$ python -q
>>> import numpy as np
>>> np.set_printoptions(precision=2, suppress=True, linewidth=160)
>>> rnd = lambda a: np.round(a, 2) + 0
>>> M = np.array([[1.0, 0.2, 0.04, 0.01],
...     [0.2, 1.0, 0.2, 0.04],
...     [0.04, 0.2, 1.0, 0.2],
...     [0.01, 0.04, 0.2, 1.0]])
>>> M
array([[1.  , 0.2 , 0.04, 0.01],
       [0.2 , 1.  , 0.2 , 0.04],
       [0.04, 0.2 , 1.  , 0.2 ],
       [0.01, 0.04, 0.2 , 1.  ]])
>>> # symmetric
>>> x = np.array([2, 4, -5, -2])
>>> a = np.maximum(M @ x, 0)
>>> rnd(np.maximum(M @ x, 0) - np.maximum(-M @ x, 0))
array([ 2.58,  3.32, -4.52, -2.82])
>>> rnd(M.T @ a)
array([3.24, 3.84, 0.77, 0.16])
>>> B = M / np.linalg.norm(M, axis=1, keepdims=True)
>>> gram = B @ B.T
>>> rnd(np.degrees(np.arccos(np.clip(gram[3, 1], -1, 1))))
np.float64(83.4)
>>> rnd(np.linalg.norm(B, axis=1))
array([1., 1., 1., 1.])
>>> (gram - 2 * np.eye(4)).round(6).argmax(axis=1)
array([1, 0, 3, 2])
>>> np.argwhere(np.triu(np.abs(gram) > 0.95, 1))
array([], shape=(0, 2), dtype=int64)
>>> (np.abs(gram) > 0.9).astype(int)
array([[1, 0, 0, 0],
       [0, 1, 0, 0],
       [0, 0, 1, 0],
       [0, 0, 0, 1]])
>>> rnd(gram)
array([[1.  , 0.38, 0.11, 0.03],
       [0.38, 1.  , 0.38, 0.11],
       [0.11, 0.38, 1.  , 0.38],
       [0.03, 0.11, 0.38, 1.  ]])
>>> hat = np.triu(np.array([[1, -1, 0, 0], [-1, 1, 2, 0], [1, 1, 2, 1], [1, -1, 2, -2]]), 1) + np.eye(4)
>>> B = hat @ M @ np.linalg.inv(hat)
>>> rnd(B)
array([[ 0.8 ,  0.  , -0.16,  0.13],
       [ 0.28,  1.68, -1.16,  1.6 ],
       [ 0.05,  0.29,  0.62,  0.58],
       [ 0.01,  0.05,  0.1 ,  0.9 ]])
>>> rnd(np.trace(B)), np.trace(M)
(np.float64(4.0), np.float64(4.0))
>>> rnd(np.poly(B))
array([ 1.  , -4.  ,  5.88, -3.76,  0.88])
>>> np.linalg.matrix_rank(B)
np.int64(4)
>>> rnd(hat @ M - M @ hat)
array([[-0.2 ,  0.  , -0.6 , -0.08],
       [ 0.08,  0.6 ,  0.  ,  0.2 ],
       [ 0.01,  0.08, -0.2 ,  0.  ],
       [ 0.  ,  0.01, -0.08, -0.2 ]])
